$ python -q
>>> import numpy as np
>>> from numpy import linalg as LA
>>> np.set_printoptions(precision=2, suppress=True, linewidth=100, sign=" ")
>>> W0 = np.load("run16.npy")
>>> W0
array([[ 8.,  2., -5.,  0.,  0.,  0.,  0.,  0.,  0.,  0.,  0.,  0.,  0.,  0.],
       [-5.,  5., -5.,  0.,  0.,  0.,  0.,  0.,  0.,  0.,  0.,  0.,  0.,  0.],
       [ 3.,  0., -5.,  0.,  0.,  0.,  0.,  0.,  0.,  0.,  0.,  0.,  0.,  0.],
       [ 0.,  0.,  0.,  4.,  5.,  2., -3.,  4.,  1.,  2., -2.,  2.,  4.,  5.],
       [ 0.,  0.,  0.,  2.,  4., -2., -3.,  2., -3.,  1., -3., -4.,  3.,  3.],
       [ 0.,  0.,  0., -4.,  4.,  1., -2.,  4.,  0., -2.,  4.,  3.,  1., -4.],
       [ 0.,  0.,  0.,  0.,  1.,  0.,  4., -5., -2.,  5., -4., -3.,  4.,  1.],
       [ 0.,  0.,  0., -3.,  5., -3.,  5., -5., -5.,  1., -2.,  3.,  1., -5.],
       [ 0.,  0.,  0., -1., -2.,  0.,  0., -1., -2.,  4., -1.,  4., -2., -2.],
       [ 0.,  0.,  0.,  3., -5.,  3.,  4.,  4.,  5.,  2., -1.,  4., -5.,  1.],
       [ 0.,  0.,  0.,  3.,  4.,  1., -2., -4., -1., -3.,  2., -1., -4.,  1.],
       [ 0.,  0.,  0., -2., -4.,  3., -2., -4.,  0.,  3.,  1.,  0., -2., -1.],
       [ 0.,  0.,  0.,  1.,  0., -3.,  5.,  5., -2.,  4., -5.,  0.,  3., -1.],
       [ 0.,  0.,  0.,  4.,  4.,  0., -5.,  5., -4., -4.,  4., -3.,  5., -5.]])
>>> # splits into 2 blocks
>>> t = np.radians(90)
>>> R = np.eye(14)
>>> R[8, 8] = R[9, 9] = np.cos(t)
>>> R[8, 9], R[9, 8] = -np.sin(t), np.sin(t)
>>> B = W0 @ R.T
>>> round(float(LA.det(R)), 2), np.trace(R)
(1.0, np.float64(12.0))
>>> x0 = np.array([3, 0, -2, 3, 0, 3, -2, 2, -1, -1, 2, 0, 1, 0])
>>> y = W0 @ x0
>>> y
array([ 34.,  -5.,  19.,  29.,   9.,  14., -25., -37., -11.,   4.,  12.,  -4., -15.,  53.])
>>> print(LA.solve(W0.T, W0[0]))
[ 1. -0. -0.  0. -0. -0. -0. -0.  0.  0. -0. -0.  0.  0.]
>>> np.round(LA.solve(W0, W0[:, 9]), 2) + 0
array([ 0.,  0.,  0.,  0.,  0.,  0.,  0.,  0.,  0.,  1.,  0.,  0.,  0.,  0.])
>>> rng = np.random.default_rng(414)
>>> lab = rng.permutation(14)
>>> lab
array([  1,  11,   3,  10,   9,   6,   0,  13,   7,   2,   8,   4,  12,   5])
>>> B = W0[lab][:, lab]
>>> np.allclose(B, W0)
False
>>> print(np.sort(np.abs(LA.eigvals(B))))
[  0.21   1.5    3.39   3.39   4.11   4.29   4.29   7.06   7.06   7.45  10.35  10.35  13.28  13.28]
>>> data = np.arange(88).reshape(8, 11) + -3
>>> print(data)
[[-3 -2 -1  0  1  2  3  4  5  6  7]
 [ 8  9 10 11 12 13 14 15 16 17 18]
 [19 20 21 22 23 24 25 26 27 28 29]
 [30 31 32 33 34 35 36 37 38 39 40]
 [41 42 43 44 45 46 47 48 49 50 51]
 [52 53 54 55 56 57 58 59 60 61 62]
 [63 64 65 66 67 68 69 70 71 72 73]
 [74 75 76 77 78 79 80 81 82 83 84]]
>>> # null space of dimension 9
>>> r = LA.matrix_rank(data)
>>> r
np.int64(2)
>>> ns = LA.svd(data)[2][r:].T
>>> LA.matrix_rank(data.T @ data), LA.matrix_rank(data @ data.T)
(np.int64(2), np.int64(2))
>>> print(np.allclose(data @ ns, 0))
True
>>> print([int(LA.matrix_rank(data[:, :j + 1])) for j in range(11)])
[1, 2, 2, 2, 2, 2, 2, 2, 2, 2, 2]
>>> np.round(LA.norm(data, "nuc"), 2)
np.float64(463.84)
>>> LA.norm(data, axis=1)
array([  12.41,   44.37,   80.29,  116.55,  152.92,  189.34,  225.77,  262.22])
>>> LA.norm(data, axis=1).argmax()
np.int64(7)
>>> round(float(LA.norm(data, 1)), 2), np.round(LA.norm(data, np.inf), 2)
(364.0, np.float64(869.0))
>>> left, sv, Vh = LA.svd(data)
>>> np.argmax(sv[:-1] / (sv[1:] + 1e-6)) + 1
np.int64(2)
>>> B = left[:, :2] @ np.diag(sv[:2]) @ Vh[:2]
>>> np.round(LA.norm(data - B, 2), 2), np.round(sv[2], 2)
(np.float64(0.0), np.float64(0.0))
>>> B.round(2) + 0
array([[-3., -2., -1.,  0.,  1.,  2.,  3.,  4.,  5.,  6.,  7.],
       [ 8.,  9., 10., 11., 12., 13., 14., 15., 16., 17., 18.],
       [19., 20., 21., 22., 23., 24., 25., 26., 27., 28., 29.],
       [30., 31., 32., 33., 34., 35., 36., 37., 38., 39., 40.],
       [41., 42., 43., 44., 45., 46., 47., 48., 49., 50., 51.],
       [52., 53., 54., 55., 56., 57., 58., 59., 60., 61., 62.],
       [63., 64., 65., 66., 67., 68., 69., 70., 71., 72., 73.],
       [74., 75., 76., 77., 78., 79., 80., 81., 82., 83., 84.]])
>>> LA.matrix_rank(B)
np.int64(2)
>>> np.round(LA.norm(data - B) / LA.norm(data), 2)
np.float64(0.0)
>>> f = np.array([2, -3])
>>> np.polyval(f, data[5])
array([ 101,  103,  105,  107,  109,  111,  113,  115,  117,  119,  121])
>>> E = np.load("a.npy")
>>> print(E)
[[ 0  0  1  0  0  1  0  1  0  0  0  1  0  0  1]
 [ 0  0  0  0  0  0  0  0  0  0  0  0  0  0  0]
 [ 1  0  0  0  0  0  0  1  0  0  0  1  0  0  1]
 [ 0  0  0  0  0  1  0  1  0  0  0  1  0  0  1]
 [ 0  0  0  0  0  0  1  0  1  1  0  0  1  1  0]
 [ 1  0  0  1  0  0  0  1  0  0  0  1  0  0  1]
 [ 0  0  0  0  1  0  0  0  1  0  0  0  1  1  0]
 [ 1  0  1  1  0  1  0  0  0  0  0  1  0  0  1]
 [ 0  0  0  0  1  0  1  0  0  0  0  0  1  1  0]
 [ 0  0  0  0  1  0  0  0  0  0  0  0  1  1  0]
 [ 0  0  0  0  0  0  0  0  0  0  0  0  0  0  0]
 [ 1  0  1  1  0  1  0  1  0  0  0  0  0  0  1]
 [ 0  0  0  0  1  0  1  0  1  1  0  0  0  1  0]
 [ 0  0  0  0  1  0  1  0  1  1  0  0  1  0  0]
 [ 1  0  1  1  0  1  0  1  0  0  0  1  0  0  0]]
>>> # column 10 repeats column 1
>>> round(LA.eigvalsh(E).min(), 2)
np.float64(-1.83)
>>> [round(float(LA.det(E[:i, :i])), 2) + 0 for i in range(1, 16)]
[0.0, 0.0, 0.0, 0.0, 0.0, 0.0, 0.0, 0.0, 0.0, 0.0, 0.0, 0.0, 0.0, 0.0, 0.0]
>>> B = E + rng.integers(-2, 3, (15, 13)) @ rng.integers(-2, 3, (13, 15))
>>> B
array([[ -9,  -8,   1,  -3,   1,   6,  -7,   7,   3,   5,   3,   1,   1, -12,  10],
       [  6,  -9,  10, -13,  -2,   9,   2,   1,  -9,  -6,   4,   2,   6,  -5,   3],
       [  7,  -3,   5,  -5,  -2,   1,  -9,   6,   2,  -7, -14,   1,   4,   7,  -3],
       [  4,   5,  -6,   9,  -4,  -6,  11,   0,  -5,  -7,  -4,  -2,  -1,   5, -13],
       [-11,   2,  -3,   2,  -7, -14,  13,   3,  -1,   1,   3,   5,  -7,  11,  -5],
       [ 11,  -2,   3,   1, -12,   0,  -1,   1,  -3, -11, -12,   5,   2,  11, -12],
       [ 17,  13,   2,   9,  -1,  10,   2,  -1,   2,   1,   8, -15,  11, -10,   8],
       [ 14,  -1,   5,  -1,  -3,  10,   8,  -2, -15, -13,  -1,  -1,   7,   5,  -6],
       [ -2,  -6,  -1,  -8,  -2,   4,   3,  -2,   7,  11,   3,   7,  10, -14,   9],
       [ 11,   5,   2,  -3,  -7,  -2,  -5,   5,   8,   6,  -1,  -5,   3,   2,   1],
       [ 16,   6,   2,   4,  -6,   7,  -4,   6,   2,   2,   7, -10,  -3,  -4,   1],
       [  3,   4,   3,   7,  -4,   2,   6,  10, -10,  -8,  11,  -8, -10,  -3,   0],
       [  7, -10,  11, -18,   7,  12, -21,  -7,   6,   9,  -4,   9,   4,   1,   8],
       [ -2,   8,  -4,   6,   4,  -7,   9,  -7,  -2,  -3,   0,  -5,   4,   6,  -3],
       [ -3,  10,  -1,  10,  -6,  -3,  10,  -3,  -2,   2,   3,   3,   4,   2,   3]])
>>> LA.matrix_rank(B - E, tol=1e-8)
np.int64(13)
>>> m1 = np.loadtxt("layer0.csv", delimiter=",")
>>> m1
array([[-2., -1.,  4.,  0.,  0.,  1., -2.,  1., -2.,  2.,  1.,  1., -3.,  0.,  0.],
       [-1.,  2., -1., -2.,  1.,  2., -2.,  2., -2., -2.,  1., -4., -1.,  0.,  3.],
       [ 4., -1.,  0., -3., -3.,  0., -2., -1.,  1.,  0.,  0., -1.,  2., -1., -2.],
       [ 0., -2., -3.,  4., -2., -1., -1., -2.,  2., -2.,  0.,  3.,  1.,  3.,  2.],
       [ 0.,  1., -3., -2., -4.,  2., -4., -1.,  1., -4.,  0.,  2.,  4., -3.,  2.],
       [ 1.,  2.,  0., -1.,  2.,  4.,  2., -1.,  3.,  1., -3.,  2.,  0., -1., -3.],
       [-2., -2., -2., -1., -4.,  2., -4.,  3.,  2., -2., -1., -2., -1., -4.,  0.],
       [ 1.,  2., -1., -2., -1., -1.,  3., -4.,  0.,  0., -3.,  3., -2., -2., -1.],
       [-2., -2.,  1.,  2.,  1.,  3.,  2.,  0.,  4.,  2.,  1., -4.,  4.,  0., -1.],
       [ 2., -2.,  0., -2., -4.,  1., -2.,  0.,  2.,  0., -1.,  1.,  4., -2.,  2.],
       [ 1.,  1.,  0.,  0.,  0., -3., -1., -3.,  1., -1.,  0., -3.,  0.,  0.,  3.],
       [ 1., -4., -1.,  3.,  2.,  2., -2.,  3., -4.,  1., -3.,  4.,  4.,  0.,  4.],
       [-3., -1.,  2.,  1.,  4.,  0., -1., -2.,  4.,  4.,  0.,  4.,  4.,  3.,  4.],
       [ 0.,  0., -1.,  3., -3., -1., -4., -2.,  0., -2.,  0.,  0.,  3.,  0.,  0.],
       [ 0.,  3., -2.,  2.,  2., -3.,  0., -1., -1.,  2.,  3.,  4.,  4.,  0.,  4.]])
>>> W1 = np.array([[-1, -1, -1, 0],
...     [-1, -2, -1, -2],
...     [-2, -2, -2, 2],
...     [-2, 0, 1, 0],
...     [-2, 0, -1, 1],
...     [0, -2, -1, 0],
...     [0, 0, -1, 2],
...     [0, -2, 2, 1],
...     [2, -1, -2, -1],
...     [-1, 0, 1, 0],
...     [1, 0, -2, 2],
...     [-2, 1, 2, -1],
...     [2, -2, -1, 2],
...     [-2, 2, 1, -1],
...     [-2, 2, -2, 2]])
>>> coef = np.array([1, -6, -2, -6])
>>> hid = np.maximum(m1 @ W1 + coef, 0)
>>> LA.matrix_rank(hid)
np.int64(4)
>>> print((hid > 0).mean(axis=0))
[ 0.6   0.4   0.33  0.27]
>>> cent = np.array([[2, 1], [2, 0], [0, 2], [0, 1]])
>>> W1 @ cent
array([[-4, -3],
       [-6, -5],
       [-8, -4],
       [-4,  0],
       [-4, -3],
       [-4, -2],
       [ 0,  0],
       [-4,  5],
       [ 2, -3],
       [-2,  1],
       [ 2, -1],
       [-2,  1],
       [ 0,  2],
       [ 0, -1],
       [ 0, -4]])
>>> Q, V = LA.qr(m1[:, :14])[0], LA.qr(m1[:, 14:])[0]
>>> sv = LA.svd(Q.T @ V, compute_uv=False)
>>> (sv > 0.9).sum()
np.int64(1)
>>> print(round(LA.norm(Q @ Q.T - V @ V.T, 2), 2))
1.0
>>> f = np.array([-1, -1, -3, -2, -3, 0, 1, 0, 2, -3, -1, 3, -2, -3, 2])
>>> B = m1 + np.outer(f, np.eye(15)[4])
>>> print(round(float(LA.det(B) / LA.det(m1)), 2), round(float(1 + LA.solve(m1, f)[4]), 2))
1.84 1.84
>>> LA.matrix_rank(LA.inv(B) - LA.inv(m1), tol=1e-8)
np.int64(1)
>>> M = np.load("dump.npy")
>>> M
array([[-11.,   4.,  -4.,   4.],
       [-18.,   9.,  -6.,   6.],
       [  0.,   0.,   1.,   0.],
       [ -6.,   0.,  -2.,   3.]])
>>> B = M / np.sqrt((M ** 2).mean(axis=1, keepdims=True))
>>> LA.matrix_rank(B) == LA.matrix_rank(M)
np.True_
>>> M - M.mean(axis=1, keepdims=True)
array([[ -9.25,   5.75,  -2.25,   5.75],
       [-15.75,  11.25,  -3.75,   8.25],
       [ -0.25,  -0.25,   0.75,  -0.25],
       [ -4.75,   1.25,  -0.75,   4.25]])
>>> vals, V = LA.eig(M)
>>> vals
array([-3.,  1.,  3.,  1.])
>>> np.sort(LA.eigvals(M @ M))
array([ 1.,  1.,  9.,  9.])
>>> x0 = np.array([5, 3, 1, 1])
>>> y = M @ x0
>>> coef, lr = np.zeros(4), 1 / LA.norm(M, 2) ** 2
>>> for i in range(5):
...     coef -= lr * M.T @ (M @ coef - y)
...     if i % 1 == 0: print(i, round(LA.norm(M @ coef - y), 2))
... 
0 10.27
1 10.13
2 10.0
3 9.87
4 9.74
>>> coef
array([ 2.63, -0.92,  0.91, -1.  ])
>>> Q, V = LA.qr(M[:, :1])[0], LA.qr(M[:, 1:])[0]
>>> sv = LA.svd(Q.T @ V, compute_uv=False)
>>> (sv > 0.9).sum()
np.int64(1)
>>> np.degrees(np.arccos(sv.clip(0, 1)))
array([ 0.69])
>>> F = np.load("m.npy")
>>> F
array([[ 0.14,  0.07,  0.21,  0.21,  0.  ,  0.  ,  0.14,  0.21],
       [ 0.2 ,  0.1 ,  0.  ,  0.1 ,  0.3 ,  0.1 ,  0.1 ,  0.1 ],
       [ 0.25,  0.  ,  0.08,  0.25,  0.  ,  0.25,  0.  ,  0.17],
       [ 0.08,  0.08,  0.  ,  0.23,  0.23,  0.15,  0.15,  0.08],
       [ 0.06,  0.17,  0.17,  0.  ,  0.22,  0.17,  0.06,  0.17],
       [ 0.  ,  0.17,  0.25,  0.25,  0.08,  0.08,  0.08,  0.08],
       [ 0.14,  0.21,  0.14,  0.07,  0.14,  0.  ,  0.29,  0.  ],
       [ 0.  ,  0.18,  0.18,  0.09,  0.  ,  0.  ,  0.18,  0.36]])
>>> vals, V = LA.eigh(E)
>>> x0 = np.array([-1, -5, -4, 2, -1, 2, 1, -5, -5, -3, 5, 0, -5, -1, 4])
>>> np.abs(E).sum(axis=1).max(), round(float(np.abs(vals).max()), 2)
(np.int64(6), 5.24)
>>> np.round(LA.eigvalsh(E[1:, 1:]), 2) + 0
array([-1.8 , -1.8 , -1.  , -1.  , -1.  , -1.  , -1.  , -1.  ,  0.  ,  0.  ,  0.38,  0.38,  4.43,
        4.43])
>>> (np.sign(V[:, -1].round(6)) == np.sign(V[0, -1].round(6))).astype(int)
array([ 1,  0,  1,  1,  0,  1,  0,  1,  0,  0,  0,  1,  0,  0,  1])
>>> B = F / LA.norm(F, axis=1, keepdims=True)
>>> gram = B @ B.T
>>> gram[5]
array([ 0.82,  0.51,  0.59,  0.69,  0.69,  1.  ,  0.67,  0.69])
>>> (gram - 2 * np.eye(8)).round(6).argmax(axis=1)
array([ 7,  3,  0,  1,  1,  0,  1,  0])
>>> F - F[0]
array([[ 0.  ,  0.  ,  0.  ,  0.  ,  0.  ,  0.  ,  0.  ,  0.  ],
       [ 0.06,  0.03, -0.21, -0.11,  0.3 ,  0.1 , -0.04, -0.11],
       [ 0.11, -0.07, -0.13,  0.04,  0.  ,  0.25, -0.14, -0.05],
       [-0.07,  0.01, -0.21,  0.02,  0.23,  0.15,  0.01, -0.14],
       [-0.09,  0.1 , -0.05, -0.21,  0.22,  0.17, -0.09, -0.05],
       [-0.14,  0.1 ,  0.04,  0.04,  0.08,  0.08, -0.06, -0.13],
       [ 0.  ,  0.14, -0.07, -0.14,  0.14,  0.  ,  0.14, -0.21],
       [-0.14,  0.11, -0.03, -0.12,  0.  ,  0.  ,  0.04,  0.15]])
>>> F.mean(axis=0)
array([ 0.11,  0.12,  0.13,  0.15,  0.12,  0.09,  0.13,  0.15])
>>> F.sum(axis=1)
array([ 1.,  1.,  1.,  1.,  1.,  1.,  1.,  1.])
>>> np.round(LA.norm(F), 2)
np.float64(1.24)
>>> LA.svd(F, compute_uv=False)
array([ 1.01,  0.44,  0.39,  0.27,  0.23,  0.18,  0.11,  0.04])
>>> LA.matrix_rank(F)
np.int64(8)
